% python3 -q
>>> import numpy as np
>>> np.set_printoptions(precision=2, suppress=True, linewidth=160, floatmode="fixed")
>>> rnd = lambda a: np.round(a, 2) + 0
>>> feats = np.loadtxt("sample9.csv", delimiter=",")
>>> print(rnd(feats))
[[ 0.00 -0.68  0.38  0.01  0.63]
 [ 0.47 -0.48  0.17 -0.39 -0.61]
 [ 0.77 -0.01 -0.50  0.28  0.29]
 [-0.12 -0.01 -0.48 -0.82  0.30]
 [ 0.41  0.56  0.59 -0.32  0.25]]
>>> # orthonormal columns
>>> x = np.array([3, 0, 3, 0, 2])
>>> h = np.maximum(feats @ x, 0)
>>> print(rnd(h))
[2.40 0.71 1.39 0.00 3.52]
>>> print(rnd(np.tanh(feats @ x)))
[ 0.98  0.61  0.88 -0.83  1.00]
>>> print(np.flatnonzero(h > 1e-9))
[0 1 2 4]
>>> print(rnd(feats.T @ h))
[ 2.86 -0.01  2.44 -0.96  2.36]
>>> print(rnd(np.maximum(feats @ (3 * x), 0)))
[ 7.21  2.13  4.16  0.00 10.56]
>>> print(rnd(feats * (h > 1e-9)[:, None]))
[[ 0.00 -0.68  0.38  0.01  0.63]
 [ 0.47 -0.48  0.17 -0.39 -0.61]
 [ 0.77 -0.01 -0.50  0.28  0.29]
 [ 0.00  0.00  0.00  0.00  0.00]
 [ 0.41  0.56  0.59 -0.32  0.25]]
>>> print(rnd(feats[:, 4] @ feats[:, 0]))
0.0
>>> print(rnd(feats @ feats.T))
[[1.00 0.00 0.00 0.00 0.00]
 [0.00 1.00 0.00 0.00 0.00]
 [0.00 0.00 1.00 0.00 0.00]
 [0.00 0.00 0.00 1.00 0.00]
 [0.00 0.00 0.00 0.00 1.00]]
>>> print(rnd(np.linalg.svd(feats, compute_uv=False)))
[1.00 1.00 1.00 1.00 1.00]
>>> print(rnd(np.linalg.pinv(feats)))
[[ 0.00  0.47  0.77 -0.12  0.41]
 [-0.68 -0.48 -0.01 -0.01  0.56]
 [ 0.38  0.17 -0.50 -0.48  0.59]
 [ 0.01 -0.39  0.28 -0.82 -0.32]
 [ 0.63 -0.61  0.29  0.30  0.25]]
>>> print(rnd(np.linalg.norm(feats, axis=0)))
[1.00 1.00 1.00 1.00 1.00]
>>> print(rnd(feats.T @ feats))
[[1.00 0.00 0.00 0.00 0.00]
 [0.00 1.00 0.00 0.00 0.00]
 [0.00 0.00 1.00 0.00 0.00]
 [0.00 0.00 0.00 1.00 0.00]
 [0.00 0.00 0.00 0.00 1.00]]
